$ python -q
>>> import numpy as np
>>> import numpy.linalg as la
>>> np.set_printoptions(suppress=True, linewidth=200)
>>> mat = np.loadtxt("run2.csv", delimiter=",")
>>> mat.round(2)
array([[ 0.19, -0.75, -0.14, -0.09, -0.13, -0.59],
       [-0.06,  0.6 , -0.29, -0.16,  0.12, -0.72],
       [ 0.52, -0.01,  0.26,  0.25,  0.77, -0.08],
       [-0.58, -0.09,  0.16,  0.75,  0.07, -0.24],
       [ 0.39,  0.07, -0.72,  0.53, -0.17,  0.17],
       [-0.45, -0.24, -0.54, -0.25,  0.58,  0.21]])
>>> u = np.array([2, 1])
>>> np.round(np.correlate(mat[5], mat[2], "full"), 2) + 0
array([ 0.04, -0.33, -0.26, -0.58, -0.43,  0.  ,  0.12, -0.08, -0.08,  0.3 ,  0.11])
>>> np.round(np.cross(mat[5, :3], mat[2, :3]), 2)
array([-0.07, -0.17,  0.13])
>>> X = np.load("case1.npy")
>>> X
array([[  7.03,  16.03, -12.07,  -7.03],
       [ 17.07,   0.08,   3.01,  17.91],
       [  5.04,  16.95,   5.03,   5.  ],
       [-14.07, -19.08,   1.99,  -7.05],
       [ -6.99, -10.98,  -0.02,  -4.  ]])
>>> B = np.c_[X[:, :2] @ np.array([[5, -5], [2, -4]]), np.array([-2, 1, -2, 2, -1])]
>>> B.round(2)
array([[  67.21,  -99.27,   -2.  ],
       [  85.51,  -85.67,    1.  ],
       [  59.1 ,  -93.  ,   -2.  ],
       [-108.51,  146.67,    2.  ],
       [ -56.91,   78.87,   -1.  ]])
>>> np.round(la.norm(B - X @ la.lstsq(X, B)[0], axis=0), 2) + 0
array([0.  , 0.  , 1.96])
>>> la.matrix_rank(np.c_[X, B])
np.int64(5)
>>> Uu, sig, vt = la.svd(X)
>>> sig.round(2)
array([39.16, 24.68, 11.99,  0.05])
>>> B = Uu[:, :3] @ np.diag(sig[:3]) @ vt[:3]
>>> round(la.norm(X - B) / la.norm(X), 2)
np.float64(0.0)
>>> print(np.round(np.abs(X - B).max(), 2))
0.02
>>> la.matrix_rank(X, rtol=0.1)
np.int64(3)
>>> [round(float(x), 2) for x in la.svd(X, compute_uv=False)[:3]]
[39.16, 24.68, 11.99]
>>> la.cond(X) > 100
np.True_
>>> J = np.load("test9.npy")
>>> J
array([[5., 0., 0., 0., 0., 0.],
       [0., 5., 0., 4., 0., 0.],
       [0., 0., 5., 0., 4., 4.],
       [0., 4., 0., 5., 0., 0.],
       [0., 0., 4., 0., 5., 4.],
       [0., 0., 4., 0., 4., 5.]])
>>> # symmetric
>>> print(np.round(la.norm(J, axis=0), 2))
[5.   6.4  7.55 6.4  7.55 7.55]
>>> J[1] @ J[5]
np.float64(0.0)
>>> round(float(la.norm(J[1], 1)), 2), round(float(la.norm(J[1], np.inf)), 2)
(9.0, 5.0)
>>> np.round(np.sort(la.eigvals(J).real), 2)
array([ 1.,  1.,  1.,  5.,  9., 13.])
>>> print(round(la.det(J), 2))
585.0
>>> np.flatnonzero(la.matrix_power((J != 0) + (J.T != 0) + np.eye(6), 6)[2])
array([2, 4, 5])
>>> cov = J.T @ J
>>> print(np.round(la.eigvalsh(cov)[::-1], 2))
[169.  81.  25.   1.   1.   1.]
>>> print(np.allclose(cov, cov.T))
True
>>> np.trace(cov), (J ** 2).sum()
(np.float64(278.0), np.float64(278.0))
>>> (J @ J.T).shape
(6, 6)
>>> Lm = la.cholesky(J)
>>> np.round(np.prod(np.diag(Lm)) ** 2, 2), round(la.det(J), 2)
(np.float64(585.0), np.float64(585.0))
>>> print(np.round(Lm @ Lm.T, 2))
[[5. 0. 0. 0. 0. 0.]
 [0. 5. 0. 4. 0. 0.]
 [0. 0. 5. 0. 4. 4.]
 [0. 4. 0. 5. 0. 0.]
 [0. 0. 4. 0. 5. 4.]
 [0. 0. 4. 0. 4. 5.]]
>>> Uu, sig = la.svd(J)
Traceback (most recent call last):
  File "<python-input-39>", line 1, in <module>
    Uu, sig = la.svd(J)
    ^^^^^^^
ValueError: too many values to unpack (expected 2)
>>> Uu, sig, vt = la.svd(J, full_matrices=False)
>>> np.round(Uu.T @ J @ vt.T, 2) + 0
array([[13.,  0.,  0.,  0.,  0.,  0.],
       [ 0.,  9.,  0.,  0.,  0.,  0.],
       [ 0.,  0.,  5.,  0.,  0.,  0.],
       [ 0.,  0.,  0.,  1.,  0.,  0.],
       [ 0.,  0.,  0.,  0.,  1.,  0.],
       [ 0.,  0.,  0.,  0.,  0.,  1.]])
>>> np.allclose(Uu * sig @ vt, J)
True
>>> (sig > 1e-8).sum()
np.int64(6)
>>> print(np.round(np.abs(vt[0]), 2))
[0.   0.   0.58 0.   0.58 0.58]
>>> B = np.array([[0, 1], [1, 1], [0, 0]])
>>> E = np.kron(np.eye(3, dtype=int), B)
>>> E
array([[0, 1, 0, 0, 0, 0],
       [1, 1, 0, 0, 0, 0],
       [0, 0, 0, 0, 0, 0],
       [0, 0, 0, 1, 0, 0],
       [0, 0, 1, 1, 0, 0],
       [0, 0, 0, 0, 0, 0],
       [0, 0, 0, 0, 0, 1],
       [0, 0, 0, 0, 1, 1],
       [0, 0, 0, 0, 0, 0]])
>>> # row 5 repeats row 2
>>> B = np.c_[E[:, :5] @ np.array([[2, 1, 0, 2, 2],
...     [1, 0, 0, 1, 1],
...     [2, 1, 0, 0, 0],
...     [1, 2, 0, 0, 2],
...     [1, 2, 0, 1, 1]]), np.array([1, 1, 2, 0, 0, 0, 1, 2, 2])]
>>> print(B)
[[1 0 0 1 1 1]
 [3 1 0 3 3 1]
 [0 0 0 0 0 2]
 [1 2 0 0 2 0]
 [3 3 0 0 2 0]
 [0 0 0 0 0 0]
 [0 0 0 0 0 1]
 [1 2 0 1 1 2]
 [0 0 0 0 0 2]]
>>> print(la.matrix_rank(np.c_[E, B]))
7
>>> np.round(la.norm(B - E @ la.lstsq(E, B)[0], axis=0), 2) + 0
array([0.  , 0.  , 0.  , 0.  , 0.  , 2.83])
